% ipython --no-banner

In [1]: import numpy as np

In [2]: from numpy import linalg as LA

In [3]: np.set_printoptions(precision=2, suppress=True, linewidth=100)

In [4]: def rnd(a):
   ...:     return np.round(a, 2) + 0
   ...: 

In [5]: F = np.loadtxt("data.csv", delimiter=",")

In [6]: F
Out[6]: 
array([[  6.,  13.,   7.],
       [ 13.,   2.,   1.],
       [  7.,   1., -14.]])

In [7]: ev, V = LA.eigh(F)

In [8]: rnd(V @ np.diag(ev) @ V.T)
Out[8]: 
array([[  6.,  13.,   7.],
       [ 13.,   2.,   1.],
       [  7.,   1., -14.]])

In [9]: rnd(V.T @ V)
Out[9]: 
array([[1., 0., 0.],
       [0., 1., 0.],
       [0., 0., 1.]])

In [10]: ev.sum(), np.trace(F)
Out[10]: (np.float64(-6.0), np.float64(-6.0))

In [11]: rnd(ev)
Out[11]: array([-16.91,  -7.37,  18.27])

In [12]: rnd(np.abs(V[:, -1]))
Out[12]: array([0.76, 0.62, 0.18])

In [13]: np.unique(ev.round(6) + 0, return_counts=True)[1]
Out[13]: array([1, 1, 1])

In [14]: rnd(LA.svd(F, compute_uv=False))
Out[14]: array([18.27, 16.91,  7.37])

In [15]: print(rnd(LA.eigvalsh(F + 4 * np.eye(3))))
[-12.91  -3.37  22.27]

In [16]: ev, V = LA.eigh(F)

In [17]: vec = np.array([0, -9, 2])

In [18]: rnd(V * np.abs(ev) @ V.T)
Out[18]: 
array([[15.24,  4.28, -1.86],
       [ 4.28, 12.06,  3.18],
       [-1.86,  3.18, 15.24]])

In [19]: (np.sign(V[:, -1].round(6)) == np.sign(V[0, -1].round(6))).astype(int)
Out[19]: array([1, 1, 1])

In [20]: print(rnd(vec @ F @ vec / (vec @ vec)), rnd(ev[0]), rnd(ev[-1]))
0.82 -16.91 18.27

In [21]: rnd(V * np.maximum(ev, 0) @ V.T)
Out[21]: 
array([[10.62,  8.64,  2.57],
       [ 8.64,  7.03,  2.09],
       [ 2.57,  2.09,  0.62]])

In [22]: np.abs(F).sum(axis=1).max(), rnd(np.abs(ev).max())
Out[22]: (np.float64(26.0), np.float64(18.27))

In [23]: feats = np.diag(np.array([1, 0, 0, 0, 2, 1, 2, 1, 1, 0]))

In [24]: feats
Out[24]: 
array([[1, 0, 0, 0, 0, 0, 0, 0, 0, 0],
       [0, 0, 0, 0, 0, 0, 0, 0, 0, 0],
       [0, 0, 0, 0, 0, 0, 0, 0, 0, 0],
       [0, 0, 0, 0, 0, 0, 0, 0, 0, 0],
       [0, 0, 0, 0, 2, 0, 0, 0, 0, 0],
       [0, 0, 0, 0, 0, 1, 0, 0, 0, 0],
       [0, 0, 0, 0, 0, 0, 2, 0, 0, 0],
       [0, 0, 0, 0, 0, 0, 0, 1, 0, 0],
       [0, 0, 0, 0, 0, 0, 0, 0, 1, 0],
       [0, 0, 0, 0, 0, 0, 0, 0, 0, 0]])

In [25]: out = np.array([[-5, -4],
    ...:     [-3, 1],
    ...:     [-1, 1],
    ...:     [-2, -1],
    ...:     [1, 5],
    ...:     [0, -4],
    ...:     [-5, -5],
    ...:     [2, -5],
    ...:     [0, -1],
    ...:     [3, -1]])

In [26]: print(np.vstack([feats, out.T]).shape)
(12, 10)

In [27]: feats @ out
Out[27]: 
array([[ -5,  -4],
       [  0,   0],
       [  0,   0],
       [  0,   0],
       [  2,  10],
       [  0,  -4],
       [-10, -10],
       [  2,  -5],
       [  0,  -1],
       [  0,   0]])

In [28]: LA.matrix_rank(np.vstack([feats, out.T]))
Out[28]: np.int64(8)

In [29]: print(np.einsum("ij,ij->i", feats, feats))
[1 0 0 0 4 1 4 1 1 0]

In [30]: rank = LA.matrix_rank(feats)

In [31]: rank
Out[31]: np.int64(6)

In [32]: N = LA.svd(feats)[2][rank:].T

In [33]: [int(LA.matrix_rank(np.delete(feats, i, axis=0))) for i in range(10)]
Out[33]: [5, 6, 6, 6, 5, 5, 5, 5, 5, 6]

In [34]: N.shape
Out[34]: (10, 4)

In [35]: [int(LA.matrix_rank(feats[:i])) for i in range(1, len(feats) + 1)]
Out[35]: [1, 1, 1, 1, 2, 3, 4, 5, 6, 6]

In [36]: rnd(LA.norm(feats, 2) / LA.norm(feats))
Out[36]: np.float64(0.58)

In [37]: LA.matrix_rank(feats, rtol=0.1)
Out[37]: np.int64(6)

In [38]: LA.cond(feats) > 100
Out[38]: np.True_

In [39]: data = np.array([[-4, 0, -3, 0, 1, 3, 1, -3],
    ...:     [0, -6, -6, 3, 0, -1, 3, 1],
    ...:     [-3, -6, -4, -2, -3, -6, -4, 3],
    ...:     [0, 3, -2, 0, 1, 0, 6, 1],
    ...:     [1, 0, -3, 1, 2, 3, -2, 6],
    ...:     [3, -1, -6, 0, 3, -4, 0, 0],
    ...:     [1, 3, -4, 6, -2, 0, 4, -2],
    ...:     [-3, 1, 3, 1, 6, 0, -2, 2]])

In [40]: out = data[0, 0] * data[1:] - np.outer(data[1:, 0], data[0])

In [41]: out
Out[41]: 
array([[  0,  24,  24, -12,   0,   4, -12,  -4],
       [  0,  24,   7,   8,  15,  33,  19, -21],
       [  0, -12,   8,   0,  -4,   0, -24,  -4],
       [  0,   0,  15,  -4,  -9, -15,   7, -21],
       [  0,   4,  33,   0, -15,   7,  -3,   9],
       [  0, -12,  19, -24,   7,  -3, -17,  11],
       [  0,  -4, -21,  -4, -21,   9,  11, -17]])

In [42]: data[:, 0] / data[0, 0]
Out[42]: array([ 1.  , -0.  ,  0.75, -0.  , -0.25, -0.75, -0.25,  0.75])

In [43]: LA.matrix_rank(out), LA.matrix_rank(data)
Out[43]: (np.int64(7), np.int64(8))
